>>> import numpy as np
>>> np.set_printoptions(precision=2, suppress=True, linewidth=140)
>>> E = np.array([[5, 0, 1, 0], [0, 2, 5, 0], [4, 5, 1, 0], [5, -4, -9, 0]])
>>> T = np.stack([E, 5 * E, E[::-1]])
>>> np.linalg.det(T)
array([0., 0., 0.])
>>> np.linalg.matrix_rank(T)
array([3, 3, 3])
>>> T.sum(axis=0)
array([[ 35,  -4,  -3,   0],
       [  4,  17,  31,   0],
       [ 24,  32,  11,   0],
       [ 35, -24, -53,   0]])
>>> (T @ E.T).shape
(3, 4, 4)
>>> T.shape
(3, 4, 4)
>>> np.linalg.norm(T, axis=(1, 2))
array([14.8 , 73.99, 14.8 ])
>>> np.linalg.matrix_rank(T.reshape(3, -1))
np.int64(2)
>>> B = E[0, 0] * E[1:] - np.outer(E[1:, 0], E[0])
>>> B
array([[  0,  10,  25,   0],
       [  0,  25,   1,   0],
       [  0, -20, -50,   0]])
>>> np.linalg.matrix_rank(B), np.linalg.matrix_rank(E)
(np.int64(2), np.int64(3))
>>> E[:, 0] / E[0, 0]
array([1. , 0. , 0.8, 1. ])
>>> U, sigma, VT = np.linalg.svd(E)
>>> sigma
array([12.2 ,  7.75,  3.19,  0.  ])
>>> B = U[:, :3] @ np.diag(sigma[:3]) @ VT[:3]
>>> round(np.abs(E - B).max(), 2)
np.float64(0.0)
>>> np.linalg.matrix_rank(E, rtol=0.05)
np.int64(3)
>>> np.linalg.matrix_rank(B)
np.int64(3)
>>> round(float(np.linalg.norm(E - B, 2)), 2), sigma[3]
(0.0, np.float64(0.0))
>>> hat = np.triu(np.array([[6, -1, 7, 3], [4, 8, -3, 6], [-8, -4, -7, 4], [5, 8, 1, 8]]), 1) + np.eye(4)
>>> B = hat @ E @ np.linalg.inv(hat)
>>> round(float(np.linalg.det(B)), 2)
0.0
>>> B
array([[  48.,   69., -153.,   54.],
       [  18.,  -19., -235., 1000.],
       [  24.,   13., -164.,  506.],
       [   5.,    1.,  -41.,  143.]])
>>> hat @ E - E @ hat
array([[ 43.,  26., -60., -19.],
       [ 18., -39., -51., -32.],
       [ 20., -12., -49., -46.],
       [  0.,   5., -47.,  45.]])
>>> np.linalg.matrix_rank(B)
np.int64(3)
>>> np.trace(B), np.trace(E)
(np.float64(8.0), np.int64(8))
>>> mat = np.abs(np.array([[8, -9, 7, 0], [-3, 1, -6, -3], [-5, 8, 3, 8], [-6, 8, -8, 5]])) + np.eye(4)
>>> mat = mat / mat.sum(axis=1, keepdims=True)
>>> mat
array([[0.36, 0.36, 0.28, 0.  ],
       [0.21, 0.14, 0.43, 0.21],
       [0.2 , 0.32, 0.16, 0.32],
       [0.21, 0.29, 0.29, 0.21]])
>>> np.linalg.matrix_power(mat, 2)
array([[0.26, 0.27, 0.3 , 0.17],
       [0.24, 0.3 , 0.25, 0.21],
       [0.24, 0.26, 0.31, 0.19],
       [0.24, 0.27, 0.29, 0.2 ]])
>>> np.sort(np.abs(np.linalg.eigvals(mat)))[::-1]
array([1.  , 0.21, 0.14, 0.06])
>>> mat @ np.ones(4)
array([1., 1., 1., 1.])
>>> p = np.eye(4)[0]
>>> for _ in range(5):
...     p = p @ mat
...     print(p.round(2))
... 
[0.36 0.36 0.28 0.  ]
[0.26 0.27 0.3  0.17]
[0.25 0.28 0.29 0.19]
[0.25 0.27 0.29 0.19]
[0.25 0.27 0.29 0.19]
>>> round(np.linalg.det(mat.T), 2)
np.float64(0.0)
>>> round(np.linalg.det(mat[::-1]), 2)
np.float64(0.0)
>>> np.linalg.eigvals(mat)
array([ 1.  ,  0.14, -0.21, -0.06])
>>> vec = np.array([0, -2, 1, 0])
>>> target = mat @ vec
>>> target
array([-0.44,  0.14, -0.48, -0.29])
>>> np.round(np.linalg.solve(mat, target), 2) + 0
array([ 0., -2.,  1.,  0.])
>>> np.round(np.linalg.solve(mat, mat[:, 2]), 2) + 0
array([0., 0., 1., 0.])
>>> np.round(np.linalg.solve(mat, 4 * target), 2) + 0
array([ 0., -8.,  4.,  0.])
>>> np.round(np.linalg.solve(mat, target + mat[:, 1]), 2) + 0
array([ 0., -1.,  1.,  0.])
>>> u, g = mat[3], mat[2]
>>> round(float(u @ g), 2)
0.25
>>> p = (u @ g) / (u @ u) * u
>>> round(np.linalg.norm(u + g) ** 2 + np.linalg.norm(u - g) ** 2, 2)
np.float64(1.05)
>>> np.linalg.matrix_rank(np.outer(u, g))
np.int64(1)
>>> p
array([0.21, 0.28, 0.28, 0.21])
>>> g - p
array([-0.01,  0.04, -0.12,  0.11])
>>> J = np.load("dump.npy")
>>> J
array([[-1,  0,  0,  1],
       [ 0, -1,  0,  0],
       [ 0,  0, -1,  0],
       [-2,  0,  0, -1]])
>>> hat = np.triu(np.array([[2, 2, 2, 2], [0, 2, 0, 1], [1, 2, 1, 2], [1, 2, 2, 0]]), 1) + np.eye(4)
>>> B = hat @ J @ np.linalg.inv(hat)
>>> np.round(np.linalg.det(B), 2)
np.float64(3.0)
>>> np.trace(B), np.trace(J)
(np.float64(-4.0), np.int64(-4))
>>> B
array([[ -5.,   8.,   8., -15.],
       [ -2.,   3.,   4.,  -8.],
       [ -4.,   8.,   7., -16.],
       [ -2.,   4.,   4.,  -9.]])
>>> np.poly(B)
array([1., 4., 8., 8., 3.])
>>> hat @ J - J @ hat
array([[-4.,  0.,  0.,  0.],
       [-2.,  0.,  0.,  0.],
       [-4.,  0.,  0.,  0.],
       [ 0.,  4.,  4.,  4.]])
>>> W1 = np.array([[1, 1, 0], [2, 4, 0], [1, 1, 0], [1, 4, 2]])
>>> c = np.array([0, 1, 3])
>>> hid = np.maximum(B @ W1 + c, 0)
>>> (hid > 0).mean(axis=0)
array([0.75, 0.  , 0.  ])
>>> np.linalg.matrix_rank(hid)
np.int64(1)
>>> hid
array([[4., 0., 0.],
       [0., 0., 0.],
       [3., 0., 0.],
       [1., 0., 0.]])
>>> (hid > 0).astype(int)
array([[1, 0, 0],
       [0, 0, 0],
       [1, 0, 0],
       [1, 0, 0]])
>>> Z = np.array([[-8, -1, 5], [2, 3, 2], [5, 4, 7]])
>>> W1 @ Z
array([[-6,  2,  7],
       [-8, 10, 18],
       [-6,  2,  7],
       [10, 19, 27]])
>>> hid @ Z
array([[-32.,  -4.,  20.],
       [  0.,   0.,   0.],
       [-24.,  -3.,  15.],
       [ -8.,  -1.,   5.]])
>>> u = np.array([0, 0, 1, 0])
>>> B = J + np.outer(u, np.eye(4)[1])
>>> B
array([[-1.,  0.,  0.,  1.],
       [ 0., -1.,  0.,  0.],
       [ 0.,  1., -1.,  0.],
       [-2.,  0.,  0., -1.]])
>>> round(np.linalg.det(B) / np.linalg.det(J), 2), round(float(1 + np.linalg.solve(J, u)[1]), 2)
(np.float64(1.0), 1.0)
>>> np.linalg.matrix_rank(B - J)
np.int64(1)
>>> X = np.load("layer5.npy")
>>> X
array([[ 7,  7, 11],
       [ 7,  7, 11],
       [13,  7, 17],
       [ 0,  7,  2],
       [ 0,  7,  0],
       [ 0,  7,  2],
       [ 0,  7,  0],
       [16,  7, 20],
       [13,  7, 17],
       [ 0,  7,  0],
       [ 7,  7, 11],
       [ 0,  7,  0],
       [ 0,  7,  0],
       [ 0,  7,  0],
       [10,  7, 14],
       [ 0,  7,  0],
       [ 0,  7,  2],
       [ 4,  7,  8],
       [ 4,  7,  8],
       [ 0,  7,  2],
       [13,  7, 17],
       [ 0,  7,  0],
       [ 7,  7, 11],
       [16,  7, 20],
       [16,  7, 20],
       [ 7,  7, 11]])
>>> vec = np.array([4, 8, 0])
>>> target = X @ vec
>>> c, lr = np.zeros(3), 1 / np.linalg.norm(X, 2) ** 2
>>> for i in range(15):
...     c -= lr * X.T @ (X @ c - target)
...     if i % 5 == 0: print(i, round(np.linalg.norm(X @ c - target), 2))
... 
0 128.56
5 75.75
10 45.44
>>> c
array([1.45, 6.53, 2.64])
>>> vec = np.array([-2, -1, -3])
>>> target = X @ vec
>>> np.round(np.linalg.pinv(X) @ X, 2) + 0
array([[1., 0., 0.],
       [0., 1., 0.],
       [0., 0., 1.]])
>>> np.linalg.solve(X.T @ X, X.T @ target)
array([-2., -1., -3.])
>>> np.linalg.lstsq(X, target)[0]
array([-2., -1., -3.])
>>> rng = np.random.default_rng(49921)
>>> target = target + 0.02 * rng.normal(size=26)
>>> target
array([-54.  , -54.03, -84.  , -13.  ,  -7.05, -13.  ,  -7.  , -98.99, -84.01,  -7.03, -54.  ,  -6.98,  -7.01,  -7.  , -68.98,  -6.98,
       -13.  , -39.03, -38.97, -13.01, -84.  ,  -7.04, -54.01, -98.99, -99.  , -54.02])
>>> c, *_ = np.linalg.lstsq(X, target)
>>> c
array([-2., -1., -3.])
>>> m1 = np.load("run12.npy")
>>> m1
array([[ 0, -2,  2],
       [ 0,  0, -2],
       [ 0,  0,  0]])
>>> ang = np.radians(1)
>>> Rm = np.eye(3)
>>> Rm[1, 1] = Rm[2, 2] = np.cos(ang)
>>> Rm[1, 2], Rm[2, 1] = -np.sin(ang), np.sin(ang)
>>> Rm
array([[ 1.  ,  0.  ,  0.  ],
       [ 0.  ,  1.  , -0.02],
       [ 0.  ,  0.02,  1.  ]])
>>> B = m1 @ Rm.T
>>> np.linalg.svd(m1, compute_uv=False), np.linalg.svd(B, compute_uv=False)
(array([3.24, 1.24, 0.  ]), array([3.24, 1.24, 0.  ]))
>>> B
array([[ 0.  , -2.03,  1.96],
       [ 0.  ,  0.03, -2.  ],
       [ 0.  ,  0.  ,  0.  ]])
>>> np.allclose(m1 @ m1.T, B @ B.T)
True
>>> np.linalg.matrix_rank(B - B[0, 0] * np.eye(3))
np.int64(2)
>>> np.linalg.matrix_power(B - np.diag(np.diag(B)), 3)
array([[0., 0., 0.],
       [0., 0., 0.],
       [0., 0., 0.]])
>>> np.sort(np.linalg.eigvals(B))
array([0.  , 0.  , 0.03])
>>> np.prod(np.diag(B)), round(np.linalg.det(B), 2)
(np.float64(0.0), np.float64(0.0))
>>> [int(np.linalg.matrix_rank(np.linalg.matrix_power(B, p))) for p in range(1, 4)]
[2, 1, 1]
>>> K = np.loadtxt("x.csv", delimiter=",")
>>> K
array([[ 0.,  0.,  0., -1.],
       [ 0.,  0.,  0.,  0.],
       [ 0.,  0.,  0.,  0.],
       [-1.,  0.,  0.,  0.]])
>>> C2 = mat.T @ mat
>>> np.linalg.matrix_rank(C2)
np.int64(4)
>>> np.diag(C2)
array([0.26, 0.33, 0.37, 0.19])
>>> U, sigma, VT = np.linalg.svd(K)
>>> V = VT[:(sigma > 1e-8).sum()]
>>> vec = K[2] + 2 * K[1] + rng.integers(2) * np.eye(4)[2]
>>> vec
array([0., 0., 1., 0.])
>>> np.allclose(V.T @ V @ vec, vec)
False
>>> np.diag(V.T @ V)
array([1., 0., 0., 1.])
>>> round(np.linalg.norm(vec - V.T @ V @ vec), 2)
np.float64(1.0)
>>> np.linalg.matrix_rank(np.vstack([K, vec]))
np.int64(3)
>>> np.round(np.linalg.eigvalsh(K).min(), 2)
np.float64(-1.0)
>>> rank = np.linalg.matrix_rank(K)
>>> rank
np.int64(2)
>>> null = np.linalg.svd(K)[2][rank:].T
>>> [int(np.linalg.matrix_rank(np.delete(K, i, axis=0))) for i in range(4)]
[1, 2, 2, 1]
>>> [int(np.linalg.matrix_rank(K[:, :j + 1])) for j in range(4)]
[1, 1, 1, 2]
>>> np.allclose(K @ null, 0)
True
>>> arr = np.loadtxt("data.csv", delimiter=",")
>>> arr
array([[ 2.,  1., -8.],
       [ 4., -2., -5.],
       [ 9.,  4.,  1.]])
>>> np.einsum("ii->", arr)
np.float64(1.0)
>>> round(float(np.linalg.det(2 * arr)), 2), np.round(np.linalg.det(arr), 2)
(-2280.0, np.float64(-285.0))
>>> round(np.linalg.det(arr.T), 2)
np.float64(-285.0)
>>> round(float(np.linalg.det(arr[::-1])), 2)
285.0
>>> np.einsum("ij,ji->", arr, arr)
np.float64(-167.0)
>>> np.allclose(arr @ arr.T, arr.T @ arr)
False
>>> feats = np.load("w.npy")
>>> feats
array([[ 1.98, -0.01],
       [-5.99, -0.01],
       [-1.98, -0.02]])
>>> O = feats.astype(float).copy()
>>> for j in range(2):
...     O[:, j] -= O[:, :j] @ (O[:, :j].T @ O[:, j])
...     O[:, j] /= np.linalg.norm(O[:, j])
... 
>>> O
array([[ 0.3 , -0.64],
       [-0.91,  0.04],
       [-0.3 , -0.77]])
>>> np.round(O.T @ feats, 2) + 0
array([[6.61, 0.01],
       [0.  , 0.02]])
>>> B = O / np.linalg.norm(O, axis=1, keepdims=True)
>>> C2 = B @ B.T
>>> (C2 - 2 * np.eye(3)).round(6).argmax(axis=1)
array([2, 2, 0])
>>> round(float(np.degrees(np.arccos(np.clip(C2[0, 1], -1, 1)))), 2)
117.86
>>> C2[0]
array([ 1.  , -0.47,  0.69])
>>> np.argwhere(np.triu(np.abs(C2) > 0.95, 1))
array([], shape=(0, 2), dtype=int64)
>>> C2 = feats.T @ feats
>>> np.linalg.matrix_rank(C2)
np.int64(2)
>>> np.allclose(C2, C2.T)
True
>>> round(np.trace(C2), 2), round((feats ** 2).sum(), 2)
(np.float64(43.72), np.float64(43.72))
>>> vec = np.array([1, 0])
>>> target = feats @ vec
>>> np.round(np.linalg.pinv(feats) @ feats, 2) + 0
array([[1., 0.],
       [0., 1.]])
>>> target
array([ 1.98, -5.99, -1.98])
>>> np.round(np.linalg.solve(feats.T @ feats, feats.T @ target), 2) + 0
array([1., 0.])
>>> target = target + 0.05 * rng.normal(size=3)
>>> target
array([ 1.95, -5.91, -1.95])
>>> c, *_ = np.linalg.lstsq(feats, target)
>>> np.round(feats.T @ (target - feats @ c), 2) + 0
array([0., 0.])
>>> [round(float(np.linalg.norm(np.linalg.solve(feats.T @ feats + lam * np.eye(2), feats.T @ target))), 2) for lam in (0, 1, 10, 100)]
[1.0, 0.96, 0.8, 0.3]
>>> c
array([0.99, 0.14])
>>> np.round(np.linalg.norm(target - feats @ c), 2)
np.float64(0.0)
